$ python3 -q
>>> import numpy as np
>>> np.set_printoptions(precision=2, suppress=True, linewidth=120)
>>> rd = lambda a: np.round(a, 2) + 0
>>> mat = np.loadtxt("m.csv", delimiter=",")
>>> print(rd(mat))
[[0.2  0.   0.2  0.2  0.2  0.   0.   0.2 ]
 [0.   0.33 0.   0.   0.   0.   0.33 0.33]
 [0.   0.25 0.25 0.   0.25 0.   0.25 0.  ]
 [0.   0.   0.25 0.25 0.   0.25 0.   0.25]
 [0.   0.   0.   0.   1.   0.   0.   0.  ]
 [0.25 0.25 0.   0.   0.25 0.25 0.   0.  ]
 [0.   0.   0.   0.   0.5  0.   0.5  0.  ]
 [0.   0.25 0.   0.25 0.25 0.   0.   0.25]]
>>> # row-stochastic, so 1 is an eigenvalue
>>> r0 = np.array([2, -2, -2, -2, -1, 0, 1, 0])
>>> M2 = mat + np.outer(r0, np.eye(8)[4])
>>> print(np.linalg.matrix_rank(M2 - mat))
1
>>> rng = np.random.default_rng(69)
>>> labels = rng.permutation(8)
>>> M2 = mat[:, labels] * rng.choice([-1, 1], 8)
>>> print(rd(M2))
[[ 0.    0.2   0.2   0.    0.   -0.2   0.2   0.2 ]
 [ 0.33  0.33  0.    0.    0.33  0.    0.    0.  ]
 [ 0.25  0.    0.    0.    0.25 -0.25  0.    0.25]
 [ 0.    0.25  0.   -0.25  0.    0.    0.25  0.25]
 [ 0.    0.    0.    0.    0.   -1.    0.    0.  ]
 [ 0.    0.    0.25 -0.25  0.25 -0.25  0.    0.  ]
 [ 0.5   0.    0.    0.    0.   -0.5   0.    0.  ]
 [ 0.    0.25  0.    0.    0.25 -0.25  0.25  0.  ]]
>>> U, _, Vh = np.linalg.svd(mat.T @ M2)
>>> print(rd(U @ Vh))
[[ 0.  0.  1.  0.  0.  0.  0.  0.]
 [ 0.  0.  0.  0.  1.  0.  0.  0.]
 [ 0.  0.  0.  0.  0.  0.  0.  1.]
 [ 0.  0.  0.  0.  0.  0.  1.  0.]
 [ 0.  0.  0.  0.  0. -1.  0.  0.]
 [ 0.  0.  0. -1.  0.  0.  0.  0.]
 [ 1.  0.  0.  0.  0.  0.  0.  0.]
 [ 0.  1.  0.  0.  0.  0.  0.  0.]]
>>> print(rd(np.linalg.lstsq(mat, M2)[0]))
[[ 0.  0.  1.  0.  0.  0.  0.  0.]
 [ 0.  0.  0.  0.  1.  0.  0.  0.]
 [ 0.  0.  0.  0.  0.  0.  0.  1.]
 [ 0.  0.  0.  0.  0.  0.  1.  0.]
 [ 0.  0.  0.  0.  0. -1.  0.  0.]
 [ 0.  0.  0. -1.  0.  0.  0.  0.]
 [ 1.  0.  0.  0.  0.  0.  0.  0.]
 [ 0.  1.  0.  0.  0.  0.  0.  0.]]
